$ ipython --no-banner

In [1]: import numpy as np

In [2]: import numpy.linalg as la

In [3]: np.set_printoptions(precision=4, suppress=True, linewidth=200, sign=" ")

In [4]: A = np.load("out3.npy")

In [5]: A
Out[5]: 
array([[ 0,  0,  0,  0,  0, -2],
       [ 0,  0,  0,  2, -4,  2],
       [ 0,  0,  0,  0,  0,  0],
       [ 0,  0,  1,  0,  0, -2],
       [-1,  2, -1,  2, -4,  2],
       [ 0,  0,  0,  0,  0,  0]])

In [6]: T = np.stack([A, -1 * A, A[::-1]])

In [7]: print(np.einsum("bij,cij->bc", T, T))
[[ 63 -63  48]
 [-63  63 -48]
 [ 48 -48  63]]

In [8]: T.shape
Out[8]: (3, 6, 6)

In [9]: la.norm(T, axis=(1, 2))
Out[9]: array([ 7.9373,  7.9373,  7.9373])

In [10]: U, sv, vt = la.svd(A)

In [11]: sv.round(4) + 0
Out[11]: array([ 7.2684,  2.6245,  1.704 ,  0.6153,  0.    ,  0.    ])

In [12]: M2 = U[:, :4] @ np.diag(sv[:4]) @ vt[:4]

In [13]: round(la.norm(A - M2) / la.norm(A), 4)
Out[13]: np.float64(0.0)

In [14]: round(np.abs(A - M2).max(), 4)
Out[14]: np.float64(0.0)

In [15]: round(la.norm(A - M2, 2), 4), round(sv[4], 4)
Out[15]: (np.float64(0.0), np.float64(0.0))

In [16]: (A + A.T) / 2
Out[16]: 
array([[ 0. ,  0. ,  0. ,  0. , -0.5, -1. ],
       [ 0. ,  0. ,  0. ,  1. , -1. ,  1. ],
       [ 0. ,  0. ,  0. ,  0.5, -0.5,  0. ],
       [ 0. ,  1. ,  0.5,  0. ,  1. , -1. ],
       [-0.5, -1. , -0.5,  1. , -4. ,  1. ],
       [-1. ,  1. ,  0. , -1. ,  1. ,  0. ]])

In [17]: A @ A
Out[17]: 
array([[  0,   0,   0,   0,   0,   0],
       [  4,  -8,   6,  -8,  16, -12],
       [  0,   0,   0,   0,   0,   0],
       [  0,   0,   0,   0,   0,   0],
       [  4,  -8,   6,  -4,   8,  -6],
       [  0,   0,   0,   0,   0,   0]])

In [18]: print(np.trace(A))
-4

In [19]: (A - A.T) / 2
Out[19]: 
array([[ 0. ,  0. ,  0. ,  0. ,  0.5, -1. ],
       [ 0. ,  0. ,  0. ,  1. , -3. ,  1. ],
       [ 0. ,  0. ,  0. , -0.5,  0.5,  0. ],
       [ 0. , -1. ,  0.5,  0. , -1. , -1. ],
       [-0.5,  3. , -0.5,  1. ,  0. ,  1. ],
       [ 1. , -1. ,  0. ,  1. , -1. ,  0. ]])

In [20]: print(np.sort(np.abs(la.eigvals(A))))
[ 0.      0.      0.      0.      2.8284  2.8284]

In [21]: np.allclose(A @ A.T, A.T @ A)
Out[21]: False

In [22]: np.round(la.det(A), 4)
Out[22]: np.float64(0.0)

In [23]: print(la.matrix_power(A, 3))
[[  0   0   0   0   0   0]
 [-16  32 -24  16 -32  24]
 [  0   0   0   0   0   0]
 [  0   0   0   0   0   0]
 [ -8  16 -12   0   0   0]
 [  0   0   0   0   0   0]]

In [24]: np.allclose(A, A.T)
Out[24]: False
